$ ipython --no-banner

In [1]: import numpy as np

In [2]: np.set_printoptions(suppress=True, linewidth=100)

In [3]: X = np.array([[-8.2, -2.87, -16.33, -12.06, -4.04, -4.24, 4.3],
   ...:     [-7.78, -12.23, 0.64, -25.97, 16.08, -10.33, 0.46],
   ...:     [-21.43, -9.15, -3.32, -33.32, 15.38, -8.34, -11.25],
   ...:     [-2.38, -10.53, -18.15, -9.8, 3.57, -8.25, 5.91],
   ...:     [-7.33, -4.97, -5.66, -5.2, 7.88, -2.08, -8.81],
   ...:     [-7.97, -11.48, -6.95, -17.97, 12.64, -8.28, -2.5],
   ...:     [-15.78, -0.42, -14.59, -26.83, -7.45, -6.13, 8.06]])

In [4]: rng = np.random.default_rng(18)

In [5]: lab = rng.permutation(7)

In [6]: lab
Out[6]: array([2, 0, 5, 4, 1, 6, 3])

In [7]: M2 = X[lab][:, lab]

In [8]: np.round(np.sort(np.abs(np.linalg.eigvals(M2))), 2)
Out[8]: array([ 0.27,  0.32,  0.32, 19.11, 23.46, 23.46, 49.27])

In [9]: print(round(float(np.linalg.det(M2)), 2), np.round(np.linalg.det(X[lab]), 2))
14225.67 14225.67

In [10]: left, sig, VT = np.linalg.svd(X)

In [11]: print(sig.round(2))
[73.33 31.75 19.6  14.1   0.42  0.29  0.18]

In [12]: M2 = left[:, :4] @ np.diag(sig[:4]) @ VT[:4]

In [13]: np.linalg.matrix_rank(M2)
Out[13]: np.int64(4)

In [14]: np.linalg.matrix_rank(X, rtol=0.05)
Out[14]: np.int64(4)

In [15]: x = np.array([-6, 1, -1, 3, 4, -4, 8])

In [16]: target = X @ x

In [17]: target.round(2)
Out[17]: array([61.68, 65.22, 27.67, 87.06, -1.57, 53.06, 87.56])

In [18]: np.round(np.linalg.solve(X, target + X[:, 6]), 2)
Out[18]: array([-6.,  1., -1.,  3.,  4., -4.,  9.])

In [19]: np.round(np.linalg.solve(X, -1 * target), 2)
Out[19]: array([ 6., -1.,  1., -3., -4.,  4., -8.])

In [20]: print(np.round(np.linalg.solve(X.T, X[2]), 2) + 0)
[0. 0. 1. 0. 0. 0. 0.]

In [21]: u = np.array([4, 2, 5, -1, 8, 3, -1])

In [22]: M2 = X + np.outer(u, np.eye(7)[6])

In [23]: np.linalg.matrix_rank(M2 - X)
Out[23]: np.int64(1)

In [24]: M2 = np.linalg.inv(X)

In [25]: round(np.linalg.cond(X), 2)
Out[25]: np.float64(397.89)

In [26]: print(round(float(np.linalg.slogdet(X)[0]), 2))
1.0

In [27]: J = np.load("test18.npy")

In [28]: J
Out[28]: 
array([[ 1,  0,  0,  0,  0,  0],
       [ 0, -2,  0,  0,  0,  0],
       [ 0,  0,  1,  0,  0,  0],
       [ 0,  0,  0,  2,  0,  0],
       [ 0,  0,  0,  0,  0,  0],
       [ 0,  0,  0,  0,  0,  0]])

In [29]: def softmax(z):
    ...:     e = np.exp(z - z.max(axis=-1, keepdims=True))
    ...:     return e / e.sum(axis=-1, keepdims=True)
    ...: 

In [30]: print(np.round(softmax(J).sum(axis=1), 2))
[1. 1. 1. 1. 1. 1.]

In [31]: np.round(softmax(10 * J[3]), 2) + 0
Out[31]: array([0., 0., 0., 1., 0., 0.])

In [32]: scores = J @ J.T / np.sqrt(6)

In [33]: print(np.round(softmax(scores)[3] @ J, 2))
[ 0.1  -0.2   0.1   1.01  0.    0.  ]

In [34]: np.round(softmax(scores + np.triu(np.full(scores.shape, -np.inf), 1)), 2)
Out[34]: 
array([[1.  , 0.  , 0.  , 0.  , 0.  , 0.  ],
       [0.16, 0.84, 0.  , 0.  , 0.  , 0.  ],
       [0.29, 0.29, 0.43, 0.  , 0.  , 0.  ],
       [0.12, 0.12, 0.12, 0.63, 0.  , 0.  ],
       [0.2 , 0.2 , 0.2 , 0.2 , 0.2 , 0.  ],
       [0.17, 0.17, 0.17, 0.17, 0.17, 0.17]])
